% ipython --no-banner

In [1]: import numpy as np

In [2]: from numpy import linalg as LA

In [3]: np.set_printoptions(precision=2, suppress=True, linewidth=200, sign=" ")

In [4]: feats = np.array([[6, 10, 15, 25], [8, 4, 20, 10], [15, 25, 3, 5], [20, 10, 4, 2]])

In [5]: print(feats)
[[  6  10  15  25]
 [  8   4  20  10]
 [ 15  25   3   5]
 [ 20  10   4   2]]

In [6]: x0 = np.array([1, 1, -2, -2])

In [7]: y = feats @ x0

In [8]: print(y)
[-64 -48  24  18]

In [9]: print(LA.solve(feats, feats[:, 3]))
[ 0.  0.  0.  1.]

In [10]: print(np.round(LA.solve(feats.T, feats[1]), 2) + 0)
[ 0.  1.  0.  0.]

In [11]: print(LA.solve(feats, y + feats[:, 0]))
[ 2.  1. -2. -2.]

In [12]: print(LA.solve(feats, y))
[ 1.  1. -2. -2.]

In [13]: print(LA.solve(feats, -2 * y))
[-2. -2.  4.  4.]

In [14]: r0, r1 = feats[1], feats[0]

In [15]: print(r0 @ r1)
638

In [16]: pr = (r0 @ r1) / (r0 @ r0) * r0

In [17]: print(r1 - pr)
[-2.8  5.6 -7.  14. ]

In [18]: print(np.round((r1 - pr) @ r0, 2))
-0.0

In [19]: ev, vecs = LA.eig(feats)

In [20]: print(np.sort(LA.eigvals(LA.inv(feats))))
[-0.08 -0.04  0.02  0.14]

In [21]: F = np.array([[0.6, 0.8, -0.7, 0.5],
    ...:     [0.1, 0.6, -0.6, 0.2],
    ...:     [0.2, 1.0, 0.5, 0.3],
    ...:     [0.1, -0.7, 0.1, 1.1],
    ...:     [1.6, -1.0, -0.4, -0.6],
    ...:     [0.5, 0.1, -0.9, -0.1],
    ...:     [0.2, -0.7, -1.0, 0.9]])

In [22]: F[:, 0] *= 3

In [23]: print(F)
[[ 1.8  0.8 -0.7  0.5]
 [ 0.3  0.6 -0.6  0.2]
 [ 0.6  1.   0.5  0.3]
 [ 0.3 -0.7  0.1  1.1]
 [ 4.8 -1.  -0.4 -0.6]
 [ 1.5  0.1 -0.9 -0.1]
 [ 0.6 -0.7 -1.   0.9]]

In [24]: left, sv, VT = LA.svd(F, full_matrices=False)

In [25]: print(left.shape, sv.shape, VT.shape)
(7, 4) (4,) (4, 4)

In [26]: print((sv > 1e-8).sum())
4

In [27]: print(np.abs(left[:, 0]).round(6).argmax())
4

In [28]: print(np.abs(VT[0]))
[ 0.98  0.12  0.18  0.03]

In [29]: print(np.allclose(left * sv @ VT, F))
True
